$ python -q
>>> import numpy as np
>>> import numpy.linalg as la
>>> np.set_printoptions(suppress=True, linewidth=140)
>>> def tidy(a):
...     return np.round(a, 2) + 0
... 
>>> E = np.loadtxt("m.csv", delimiter=",")
>>> print(E)
[[ -9.   0.   2.   1.   6.   2.   8.  -7.  -7.]
 [-11.   8.  -2.   6.  13.  -3.   3. -16.  -8.]
 [ -2.   6.  -3.  -2.   8.  -6.   2. -15.  -2.]
 [  1.   5.  -4.  -6.  14.  -6.  -7.  -6.  -2.]
 [  1.   9.   3.  -4.  13.   1.  -9.  -9.  -3.]
 [  9.   8.  -1. -10.   6.  -8.  -5.  -6.  -2.]
 [ 12.   8.  -7. -11.  -1.  -5. -10.  -2.   6.]
 [ 20.   2.   0.  -7.   5.   3. -18.   0.  -3.]
 [ 23.   1.   2.  -6.   6.  -3. -13.   6.  -4.]
 [ 19.  -4.  -4. -13.  14.   6. -16.   8. -10.]
 [ 18.  -7.   4.  -4.  23.  11. -18.   2. -11.]
 [ 20.  -2.   8.  -3.  17.  17. -16.   7.  -6.]
 [ 21.  -3.  13.   5.  23.  25. -24.  15.   3.]
 [ 13.  -6.  20.  -3.  19.  26. -18.  21.   8.]
 [ 19.  -7.  14.  -7.  21.  32. -16.  24.   2.]
 [ 16.  -6.   9. -14.  25.  32. -13.  25.   8.]
 [ 13.  -8.  15.  -7.  28.  40. -14.  32.   5.]
 [  6.  -1.  12. -12.  32.  36. -12.  32.  -3.]
 [  7.   8.  12.  -9.  29.  35. -15.  27.  -1.]
 [  3.   4.   4.  -8.  27.  37. -10.  34.   8.]
 [  9.  -1.   9. -11.  21.  40. -13.  42.  17.]
 [  2.  -9.   0.  -8.  24.  49.  -6.  46.  15.]
 [  9.  -3.   2.  -5.  28.  48.   0.  43.  15.]
 [  0.  -2.  -1. -13.  34.  43.  -9.  41.  23.]
 [  4. -10.   2.  -5.  37.  49. -13.  35.  16.]
 [ -3. -11.  -5.   2.  40.  46. -18.  31.  12.]
 [ -2. -13. -10.   5.  35.  51. -21.  40.   6.]
 [  4. -22.  -8.   6.  41.  51. -19.  47.   1.]
 [ -3. -21.  -8.   5.  32.  56. -18.  43.  -7.]
 [  6. -24.  -1.   2.  31.  64. -16.  40. -12.]
 [ -2. -18.  -6.  -4.  31.  57. -17.  36. -16.]
 [ -3. -23.  -6.   4.  29.  55. -21.  33.  -8.]
 [  6. -17.  -9.   5.  26.  63. -21.  34. -13.]
 [ -1. -14.  -6.   9.  17.  62. -16.  43.  -9.]
 [  1. -19.  -2.   5.  24.  71. -18.  52. -11.]
 [ -7. -21.  -9.  -4.  20.  75. -22.  49.  -7.]]
>>> Ac = E - E.mean(axis=0)
>>> left, s, VT = la.svd(Ac, full_matrices=False)
>>> print(tidy(np.abs(VT[-1])))
[0.46 0.25 0.3  0.02 0.11 0.51 0.33 0.49 0.1 ]
>>> print(tidy((s ** 2).sum() ** 2 / (s ** 4).sum()))
1.75
>>> print(tidy(s))
[205.72  76.42  61.18  40.16  36.31  27.96  23.3   19.63  16.45]
>>> print(tidy(s ** 2 / (s ** 2).sum()))
[0.74 0.1  0.07 0.03 0.02 0.01 0.01 0.01 0.  ]
>>> print(np.abs(left[:, 0]).argmax())
2
>>> print(np.searchsorted(np.cumsum(s ** 2) / (s ** 2).sum(), 0.9) + 1)
3
